$ python -q
>>> import numpy as np
>>> from numpy import linalg as LA
>>> np.set_printoptions(precision=2, suppress=True, linewidth=160, sign=" ")
>>> W0 = np.loadtxt("out12.csv", delimiter=",")
>>> print(W0)
[[ 0.  1.  3. -3. -3. -2.]
 [-2.  0.  1.  3. -3. -3.]
 [-3. -2.  0.  1.  3. -3.]
 [-3. -3. -2.  0.  1.  3.]
 [ 3. -3. -3. -2.  0.  1.]
 [ 1.  3. -3. -3. -2.  0.]]
>>> np.allclose(W0 @ W0.T, W0.T @ W0)
True
>>> W0 @ (-1.0) ** np.arange(6)
array([ 4., -4.,  4., -4.,  4., -4.])
>>> np.fft.fft(W0[0])
array([-4. +0.j  ,  2.5-7.79j, -2.5+2.6j ,  4. -0.j  , -2.5-2.6j ,  2.5+7.79j])
>>> np.sort(np.abs(np.fft.fft(W0[0]))), np.sort(LA.svd(W0, compute_uv=False))
(array([ 3.61,  3.61,  4.  ,  4.  ,  8.19,  8.19]), array([ 3.61,  3.61,  4.  ,  4.  ,  8.19,  8.19]))
>>> blk = np.stack([W0, 2 * W0, W0[::-1]])
>>> (blk @ W0.T).shape
(3, 6, 6)
>>> print(LA.matrix_rank(blk))
[ 6  6  6]
>>> print(blk.shape)
(3, 6, 6)
>>> blk.sum(axis=0)
array([[  1.,   6.,   6., -12., -11.,  -6.],
       [ -3.,  -3.,   0.,   7.,  -9.,  -8.],
       [-12.,  -9.,  -2.,   3.,  10.,  -6.],
       [-12., -11.,  -6.,   1.,   6.,   6.],
       [  7.,  -9.,  -8.,  -3.,  -3.,   0.],
       [  3.,  10.,  -6., -12.,  -9.,  -2.]])
>>> np.einsum("bij,cij->bc", blk, blk)
array([[ 192.,  384.,    0.],
       [ 384.,  768.,    0.],
       [   0.,    0.,  192.]])
>>> LA.det(blk)
array([ -13936., -891904.,   13936.])
>>> cov = W0.T @ W0
>>> np.trace(cov), (W0 ** 2).sum()
(np.float64(192.0), np.float64(192.0))
>>> (W0 @ W0.T).shape
(6, 6)
>>> np.allclose(cov, cov.T)
True
>>> LA.svd(W0, compute_uv=False) ** 2
array([ 67.,  67.,  16.,  16.,  13.,  13.])
>>> LA.eigvalsh(cov)[::-1]
array([ 67.,  67.,  16.,  16.,  13.,  13.])
>>> np.diag(cov)
array([ 32.,  32.,  32.,  32.,  32.,  32.])
>>> x = np.array([2, 3, 0, 2, 3, 2])
>>> rhs = W0 @ x
>>> rhs
array([-16., -13.,  -7.,  -6.,  -5.,  -1.])
>>> np.round(LA.solve(W0.T, W0[0]), 2) + 0
array([ 1.,  0.,  0.,  0.,  0.,  0.])
>>> np.round(LA.solve(W0, W0[:, 3]), 2) + 0
array([ 0.,  0.,  0.,  1.,  0.,  0.])
>>> np.round(LA.solve(W0, rhs), 2) + 0
array([ 2.,  3.,  0.,  2.,  3.,  2.])
>>> mat = np.loadtxt("test2.csv", delimiter=",")
>>> mat
array([[  6.39,   4.92,  -2.14,  13.37,  -3.16],
       [  0.58,  -2.12,  -2.42, -11.32,   7.26],
       [  5.54,   3.45,   7.59,  -0.72,  11.78],
       [  5.94,   6.5 ,  -0.21,  15.52,  -3.46],
       [  6.16,   1.93,   6.33,   1.09,   9.53],
       [  6.03,   6.02,  -0.37,  15.23,  -4.3 ],
       [ -2.39,  -2.5 ,   1.51, -10.6 ,   8.61],
       [ -1.88,  -1.95,   0.51, -11.88,   7.97],
       [ -2.34,  -2.5 ,  -2.34,  -9.61,   7.8 ],
       [  0.85,  -1.69,  -2.5 , -12.58,   7.91],
       [  5.15,   6.72,  -2.17,  14.98,  -1.77],
       [ -0.73,  -2.89,  -0.37, -11.99,   7.01],
       [  3.76,   1.48,   8.47,  -1.29,   9.07],
       [ -1.77,  -1.46,   0.19, -11.73,   8.07],
       [  5.76,   6.29,  -2.1 ,  15.88,  -4.25],
       [  4.71,   4.67,  -1.99,  14.24,  -4.08],
       [ -0.21,  -1.94,  -0.24,  -9.71,   9.27],
       [  3.74,   0.86,   7.41,  -0.9 ,  11.59],
       [  4.81,   2.39,   8.34,  -0.89,  11.49],
       [  5.18,   3.45,   9.48,  -0.19,  10.33],
       [  2.1 ,   1.15,   8.03,   1.06,  10.56]])
>>> lab = mat[:, 0] > np.median(mat[:, 0])
>>> u = mat[lab].mean(axis=0) - mat[~lab].mean(axis=0)
>>> np.argsort(-np.abs(u).round(6), kind="stable")
array([ 3,  4,  1,  0,  2])
>>> np.round((((mat - mat.mean(axis=0)) @ u > 0) == lab).mean(), 2)
np.float64(0.86)
>>> lab.astype(int)
array([ 1,  0,  1,  1,  1,  1,  0,  0,  0,  0,  1,  0,  0,  0,  1,  1,  0,  0,  1,  1,  0])
>>> Xc = mat - mat.mean(axis=0)
>>> U, sig, Vh = LA.svd(Xc, full_matrices=False)
>>> LA.matrix_rank(Xc)
np.int64(5)
>>> sig
array([ 56.62,  25.75,   5.78,   4.11,   2.83])
>>> np.abs(Vh[-1])
array([ 0.34,  0.92,  0.04,  0.18,  0.04])
>>> np.round(sig ** 2 / (sig ** 2).sum(), 2) + 0
array([ 0.82,  0.17,  0.01,  0.  ,  0.  ])
>>> np.abs(Vh[0]).argmax()
np.int64(3)
>>> arr = np.load("mat.npy")
>>> arr
array([[ -8.,  -7.,   4.,  -2.],
       [ -4.,  -5.,   0.,  -2.],
       [-14., -10.,   0.,  -7.],
       [ 10.,  14.,  -8.,   1.]])
>>> U, sig, Vh = LA.svd(arr)
>>> np.argmax(sig[:-1] / (sig[1:] + 1e-6)) + 1
np.int64(3)
>>> B = U[:, :3] @ np.diag(sig[:3]) @ Vh[:3]
>>> LA.matrix_rank(arr, rtol=0.05)
np.int64(3)
>>> LA.matrix_rank(B)
np.int64(3)
>>> round(LA.norm(arr - B, 2), 2), round(float(sig[3]), 2)
(np.float64(0.0), 0.0)
>>> print(np.round(np.abs(arr - B).max(), 2))
0.0
>>> round(LA.norm(arr - B) / LA.norm(arr), 2)
np.float64(0.0)
